$ ipython --no-banner

In [1]: import numpy as np

In [2]: from numpy import linalg as LA

In [3]: np.set_printoptions(precision=2, suppress=True, linewidth=140, sign=" ")

In [4]: def rnd(a):
   ...:     return np.round(a, 2) + 0
   ...: 

In [5]: J = np.array([[1, -2, 4, -8],
   ...:     [1, -1, 1, -1],
   ...:     [1, 0, 0, 0],
   ...:     [1, 1, 1, 1],
   ...:     [1, 2, 4, 8],
   ...:     [1, 3, 9, 27],
   ...:     [1, 4, 16, 64]])

In [6]: # column 3 is much longer than the rest

In [7]: left, s, VT = LA.svd(J)

In [8]: print(np.argmax(s[:-1] / (s[1:] + 1e-6)) + 1)
1

In [9]: M2 = left[:, :1] @ np.diag(s[:1]) @ VT[:1]

In [10]: print(LA.matrix_rank(J, rtol=0.05))
2

In [11]: print(rnd(LA.norm(J - M2, 2)), rnd(s[1]))
6.9 6.9

In [12]: print(rnd(np.abs(J - M2).max()))
5.71

In [13]: M2 = np.c_[J[:, :2] @ np.array([[0, 0], [1, 0]]), np.array([0, 2, 2, 0, 0, 2, 2])]

In [14]: print(M2)
[[-2  0  0]
 [-1  0  2]
 [ 0  0  2]
 [ 1  0  0]
 [ 2  0  0]
 [ 3  0  2]
 [ 4  0  2]]

In [15]: print(rnd(LA.norm(M2 - J @ LA.lstsq(J, M2)[0], axis=0)))
[ 0.    0.    1.85]

In [16]: print(LA.matrix_rank(np.c_[J, M2]))
5

In [17]: print(rnd(LA.lstsq(J, M2[:, 0])[0]))
[ 0.  1.  0.  0.]

In [18]: print(rnd(LA.norm(LA.qr(J)[0].T @ M2, axis=0) ** 2 / ((M2 ** 2).sum(axis=0) + 1e-12)))
[ 1.    0.    0.79]

In [19]: q, V = LA.qr(J[:, :3])[0], LA.qr(J[:, 3:])[0]

In [20]: s = LA.svd(q.T @ V, compute_uv=False)

In [21]: print(rnd(np.degrees(np.arccos(s.clip(0, 1)))))
[ 12.05]

In [22]: print(rnd(LA.norm(q @ q.T - V @ V.T, 2)))
1.0

In [23]: m1 = np.load("w.npy")

In [24]: print(rnd(m1))
[[ 0.77 -0.54 -0.23 -0.23 -0.08 -0.08]
 [-0.54 -0.26 -0.54 -0.54 -0.18 -0.18]
 [-0.23 -0.54  0.77 -0.23 -0.08 -0.08]
 [-0.23 -0.54 -0.23  0.77 -0.08 -0.08]
 [-0.08 -0.18 -0.08 -0.08  0.97 -0.03]
 [-0.08 -0.18 -0.08 -0.08 -0.03  0.97]]

In [25]: # equal to its transpose

In [26]: w, V = LA.eigh(m1)

In [27]: print(w.sum(), np.trace(m1))
4.0 4.0

In [28]: print(np.unique(w.round(6) + 0, return_counts=True)[1])
[ 1  5]

In [29]: print((w > 1e-8).sum(), (w < -1e-8).sum())
5 1

In [30]: print(rnd(V @ np.diag(w) @ V.T))
[[ 0.77 -0.54 -0.23 -0.23 -0.08 -0.08]
 [-0.54 -0.26 -0.54 -0.54 -0.18 -0.18]
 [-0.23 -0.54  0.77 -0.23 -0.08 -0.08]
 [-0.23 -0.54 -0.23  0.77 -0.08 -0.08]
 [-0.08 -0.18 -0.08 -0.08  0.97 -0.03]
 [-0.08 -0.18 -0.08 -0.08 -0.03  0.97]]

In [31]: print(rnd(LA.eigvalsh(m1 @ m1)))
[ 1.  1.  1.  1.  1.  1.]

In [32]: vec = np.array([3, 2, -2, 1, 0, -1])

In [33]: h1 = np.maximum(m1 @ vec, 0)

In [34]: print(rnd(np.maximum(m1 @ vec, 0) - np.maximum(-m1 @ vec, 0)))
[ 1.54 -1.41 -3.46 -0.46 -0.49 -1.49]

In [35]: r0 = np.array([3, 3, 5, 5, 4, 5, -2, -4])

In [36]: data = -3 * np.eye(8) + np.outer(r0, r0)

In [37]: print(data)
[[  6.   9.  15.  15.  12.  15.  -6. -12.]
 [  9.   6.  15.  15.  12.  15.  -6. -12.]
 [ 15.  15.  22.  25.  20.  25. -10. -20.]
 [ 15.  15.  25.  22.  20.  25. -10. -20.]
 [ 12.  12.  20.  20.  13.  20.  -8. -16.]
 [ 15.  15.  25.  25.  20.  22. -10. -20.]
 [ -6.  -6. -10. -10.  -8. -10.   1.   8.]
 [-12. -12. -20. -20. -16. -20.   8.  13.]]

In [38]: rng = np.random.default_rng(73)

In [39]: z = rng.permutation(8)

In [40]: print(z)
[ 4  3  5  6  2  0  7  1]

In [41]: M2 = data[z][:, z]

In [42]: print(np.allclose(M2, data))
False

In [43]: print(rnd(LA.det(M2)), rnd(LA.det(data[z])))
-275562.0 -275562.0

In [44]: print(np.diag(M2))
[ 13.  22.  22.   1.  22.   6.  13.   6.]

In [45]: W0 = rng.normal(size=(31, 5))

In [46]: W0 = 10 * W0 / LA.norm(W0, axis=1, keepdims=True)

In [47]: print(rnd(W0))
[[ 1.31 -7.56  1.95 -3.75 -4.83]
 [ 3.71 -5.36 -5.28 -2.8   4.67]
 [ 3.28 -0.59  6.41 -2.7  -6.37]
 [ 4.59  1.48  2.37 -7.5   3.86]
 [ 1.53 -6.21  2.67  1.38  7.07]
 [-2.33  1.51  5.49 -7.25 -3.1 ]
 [-5.09 -2.86  6.95  3.62  2.12]
 [ 1.45  2.47  6.32  2.85  6.61]
 [ 3.63  0.61  4.79 -3.61  7.1 ]
 [-8.8  -1.48 -1.96 -3.35  2.31]
 [ 4.22  4.64 -3.42  2.01 -6.7 ]
 [-4.13 -1.97 -1.67 -2.42  8.39]
 [-7.54  0.7  -2.84 -0.89  5.82]
 [ 4.6   0.65  8.73  0.29  1.43]
 [ 5.   -2.31 -1.65  4.08 -7.09]
 [-1.91 -6.26  7.15 -1.53  1.89]
 [-3.66  5.52 -3.6  -1.1   6.48]
 [ 4.66 -2.26  8.47  1.13  0.29]
 [-3.38 -5.45 -4.95 -4.52 -3.73]
 [ 4.94  3.07 -3.25  1.16 -7.37]
 [ 2.63  1.39  5.37 -0.89  7.84]
 [ 2.53  2.45  7.66 -3.75  3.84]
 [ 2.94  1.43  1.76 -5.52  7.47]
 [-0.46 -7.89  5.66  1.98  1.29]
 [-0.48 -1.38  2.36  9.23  2.65]
 [ 6.28  0.92 -7.62 -0.97 -0.85]
 [ 2.75  2.02 -0.02 -6.6  -6.69]
 [-3.3  -7.45 -4.33  3.6  -1.4 ]
 [-6.64 -7.37  0.77  0.9   0.39]
 [ 2.8  -1.68  0.16 -8.85 -3.32]
 [-0.24 -6.18 -2.64 -1.39  7.27]]

In [48]: dist = LA.norm(W0[:, None] - W0[None], axis=-1)

In [49]: print(rnd(LA.norm(W0, axis=1)))
[ 10.  10.  10.  10.  10.  10.  10.  10.  10.  10.  10.  10.  10.  10.  10.  10.  10.  10.  10.  10.  10.  10.  10.  10.  10.  10.  10.
  10.  10.  10.  10.]

In [50]: print(LA.matrix_rank(dist ** 2))
6

In [51]: print(dist.shape)
(31, 31)

In [52]: print(rnd(dist[:5, :5]))
[[  0.    12.41   8.71  13.5   13.05]
 [ 12.41   0.    16.78  11.35   9.59]
 [  8.71  16.78   0.    12.25  15.69]
 [ 13.5   11.35  12.25   0.    12.57]
 [ 13.05   9.59  15.69  12.57   0.  ]]

In [53]: print((dist + 1e9 * np.eye(31)).round(6).argmin(axis=1))
[ 29  30  26  22  30  29  15  20  20  12  19  12   9  17  19  23  12  13  27  10   8   8   8  15   6  19  29  28  27  26   1]
